$ ipython --no-banner

In [1]: import numpy as np

In [2]: np.set_printoptions(precision=2, suppress=True, linewidth=200)

In [3]: def tidy(a):
   ...:     return np.round(a, 2) + 0
   ...: 

In [4]: data = np.loadtxt("a.csv", delimiter=",")

In [5]: data
Out[5]: 
array([[ 0.74, -0.83,  0.83, -0.97,  0.96, -0.97, -1.  ,  0.1 , -0.91],
       [-0.93,  1.  ,  0.04,  0.68, -0.86,  0.89,  0.96,  0.92,  0.36],
       [-0.68, -1.  ,  1.  , -1.  ,  1.  ,  0.9 , -1.  , -1.  , -1.  ],
       [-0.7 ,  0.28,  0.99, -1.  ,  0.97, -0.39, -1.  , -0.46, -0.99],
       [-0.61, -0.68,  0.35, -0.97, -0.93,  0.98, -0.75, -0.88, -0.4 ],
       [ 0.16,  0.53, -0.92,  0.79, -0.99,  0.68,  0.99,  0.87,  0.93],
       [-0.11, -0.65, -0.2 , -0.14, -0.51,  0.74,  0.48, -0.8 ,  0.19],
       [-0.79,  0.58, -0.34,  0.84, -0.64,  0.95,  0.99, -0.79,  0.56],
       [ 0.88, -0.98, -0.98,  0.97, -0.94,  0.44,  1.  , -0.8 ,  0.98],
       [ 0.96,  0.7 , -0.82, -0.99, -1.  , -0.97, -0.99,  1.  ,  0.64],
       [-0.6 ,  0.99, -0.84, -0.21, -1.  ,  0.88,  0.93,  1.  ,  0.9 ],
       [-0.94,  0.97, -0.65,  0.66, -1.  ,  1.  ,  1.  ,  0.35,  0.83],
       [ 0.18,  0.94,  0.41, -0.7 , -0.02, -0.91, -0.96,  1.  , -0.44],
       [ 0.9 , -1.  , -0.65,  1.  ,  1.  , -0.87,  1.  , -1.  ,  0.58],
       [ 0.24,  1.  , -1.  ,  1.  ,  0.51, -0.91,  1.  ,  0.96,  1.  ],
       [-0.77,  1.  , -0.8 ,  0.98, -0.94,  0.68,  1.  ,  0.98,  0.91],
       [ 0.9 ,  0.8 , -0.69,  0.37, -0.36, -0.99, -0.61,  1.  ,  0.59],
       [ 0.78,  0.08, -0.99,  0.65, -1.  ,  0.61,  0.99,  0.99,  0.99],
       [ 0.77,  0.35,  0.72, -1.  , -0.49, -0.97, -1.  ,  1.  , -0.86],
       [ 0.9 , -0.97,  0.91, -0.98,  1.  , -0.99, -1.  , -0.54, -0.97],
       [ 0.9 ,  0.64, -0.97,  0.89, -0.98, -0.89,  0.97,  1.  ,  0.97],
       [ 0.86, -0.94, -0.32, -0.27,  0.46, -0.84, -0.73, -0.27,  0.06],
       [ 0.75,  0.96, -0.99,  0.98, -1.  , -0.69,  1.  ,  1.  ,  0.99]])

In [6]: x = np.array([3, 2, 0, 1, 2, 2, 0, 3, 1])

In [7]: target = data @ x

In [8]: print(tidy(np.linalg.solve(data.T @ data, data.T @ target)))
[3. 2. 0. 1. 2. 2. 0. 3. 1.]

In [9]: print(tidy(np.linalg.lstsq(data, target)[0]))
[3. 2. 0. 1. 2. 2. 0. 3. 1.]

In [10]: tidy(np.linalg.pinv(data) @ data)
Out[10]: 
array([[1., 0., 0., 0., 0., 0., 0., 0., 0.],
       [0., 1., 0., 0., 0., 0., 0., 0., 0.],
       [0., 0., 1., 0., 0., 0., 0., 0., 0.],
       [0., 0., 0., 1., 0., 0., 0., 0., 0.],
       [0., 0., 0., 0., 1., 0., 0., 0., 0.],
       [0., 0., 0., 0., 0., 1., 0., 0., 0.],
       [0., 0., 0., 0., 0., 0., 1., 0., 0.],
       [0., 0., 0., 0., 0., 0., 0., 1., 0.],
       [0., 0., 0., 0., 0., 0., 0., 0., 1.]])

In [11]: rng = np.random.default_rng(70698)

In [12]: target = target + 0.3 * rng.normal(size=23)

In [13]: tidy(target)
Out[13]: array([-1.18,  3.13, -5.12, -3.52, -6.99,  5.6 , -2.85, -1.55, -1.2 ,  2.8 ,  3.92,  2.14,  2.35, -0.78,  6.88,  4.39,  5.69,  6.85,  1.79, -2.74,  5.48, -0.67,  5.58])

In [14]: beta, *_ = np.linalg.lstsq(data, target)

In [15]: tidy(beta)
Out[15]: array([ 2.84,  1.95, -1.6 ,  0.91,  1.89,  2.08,  0.29,  3.23, -0.85])

In [16]: print([round(float(np.linalg.norm(np.linalg.solve(data.T @ data + lam * np.eye(9), data.T @ target))), 2) for lam in (0, 1, 10, 100)])
[5.86, 3.69, 2.3, 0.9]

In [17]: C2 = np.cov(data, rowvar=False)

In [18]: np.median(data, axis=0)
Out[18]: array([ 0.24,  0.53, -0.65,  0.37, -0.64, -0.39,  0.93,  0.87,  0.58])

In [19]: np.argwhere(np.triu(np.abs(np.corrcoef(data.T)) > 0.8, 1))
Out[19]: 
array([[1, 7],
       [2, 3],
       [2, 8],
       [3, 6],
       [3, 8],
       [6, 8]])

In [20]: tidy(np.linalg.eigvalsh(C2)[::-1])
Out[20]: array([3.16, 1.32, 0.97, 0.4 , 0.11, 0.09, 0.04, 0.01, 0.  ])

In [21]: print(tidy(np.polyfit(data[:, 8], data[:, 1], 1)))
[0.51 0.03]

In [22]: tidy(data.std(axis=0))
Out[22]: array([0.73, 0.8 , 0.73, 0.83, 0.8 , 0.85, 0.93, 0.82, 0.75])

In [23]: C2.shape
Out[23]: (9, 9)

In [24]: tidy(C2)
Out[24]: 
array([[ 0.55, -0.18, -0.11,  0.  ,  0.09, -0.49, -0.13,  0.1 ,  0.04],
       [-0.18,  0.67, -0.25,  0.25, -0.36,  0.03,  0.28,  0.55,  0.3 ],
       [-0.11, -0.25,  0.55, -0.5 ,  0.38, -0.07, -0.54, -0.26, -0.56],
       [ 0.  ,  0.25, -0.5 ,  0.72, -0.29,  0.16,  0.74,  0.16,  0.56],
       [ 0.09, -0.36,  0.38, -0.29,  0.67, -0.32, -0.4 , -0.32, -0.41],
       [-0.49,  0.03, -0.07,  0.16, -0.32,  0.75,  0.36, -0.17,  0.15],
       [-0.13,  0.28, -0.54,  0.74, -0.4 ,  0.36,  0.9 ,  0.15,  0.62],
       [ 0.1 ,  0.55, -0.26,  0.16, -0.32, -0.17,  0.15,  0.7 ,  0.27],
       [ 0.04,  0.3 , -0.56,  0.56, -0.41,  0.15,  0.62,  0.27,  0.59]])

In [25]: X = rng.normal(size=(28, 4)) + 5 * np.array([0, 2, 0, 0])

In [26]: print(tidy(X))
[[ 1.11 10.   -1.56  0.38]
 [ 0.92  9.36 -0.18 -0.45]
 [-1.17  9.96 -0.77  1.13]
 [-0.03 11.18  1.27 -1.64]
 [-0.13 12.62  0.92  0.74]
 [-1.37  8.31 -0.09  0.42]
 [ 0.86 10.27  0.9   0.27]
 [ 0.23  9.06 -0.24  0.23]
 [-0.08  8.76  1.13 -0.3 ]
 [ 1.   10.78  2.78  0.63]
 [-0.79 13.02  0.83 -0.8 ]
 [-0.56  9.3  -0.78 -2.77]
 [-2.41 11.56  1.86 -0.48]
 [ 1.76  9.67 -0.04 -1.04]
 [-1.46 10.2   0.74 -0.84]
 [ 0.39  9.37 -0.13  1.91]
 [ 1.01  8.97 -0.98  1.6 ]
 [ 0.15 10.01  0.22 -0.41]
 [ 0.04  8.85  0.94  1.76]
 [ 0.91  8.86 -2.91 -0.71]
 [ 0.01 10.45 -0.13  0.63]
 [-0.29 10.31 -0.25  0.42]
 [-0.15  9.08 -0.72 -0.79]
 [-0.85 11.55 -0.08  1.3 ]
 [-0.14 10.97 -2.02  0.8 ]
 [-0.51  8.47 -0.67 -0.66]
 [-0.82 11.49  0.21  0.76]
 [ 1.32  8.34 -0.76  0.86]]

In [27]: x = np.array([4, 6, 0, 7])

In [28]: target = X @ x

In [29]: print(tidy(np.linalg.pinv(X) @ X))
[[1. 0. 0. 0.]
 [0. 1. 0. 0.]
 [0. 0. 1. 0.]
 [0. 0. 0. 1.]]

In [30]: target = target + 0.02 * rng.normal(size=28)

In [31]: tidy(target)
Out[31]: 
array([67.15, 56.67, 63.02, 55.52, 80.31, 47.35, 66.94, 56.96, 50.11, 73.13, 69.41, 34.24, 56.36, 57.76, 49.46, 71.18, 69.08, 57.77, 65.56, 51.84, 67.17, 63.63, 48.32, 75.04, 70.82, 44.18, 70.9 ,
       61.37])

In [32]: beta, *_ = np.linalg.lstsq(X, target)

In [33]: [round(float(np.linalg.norm(np.linalg.solve(X.T @ X + lam * np.eye(4), X.T @ target))), 2) for lam in (0, 1, 10, 100)]
Out[33]: [10.05, 9.85, 8.58, 6.16]

In [34]: tidy(X.T @ (target - X @ beta))
Out[34]: array([0., 0., 0., 0.])
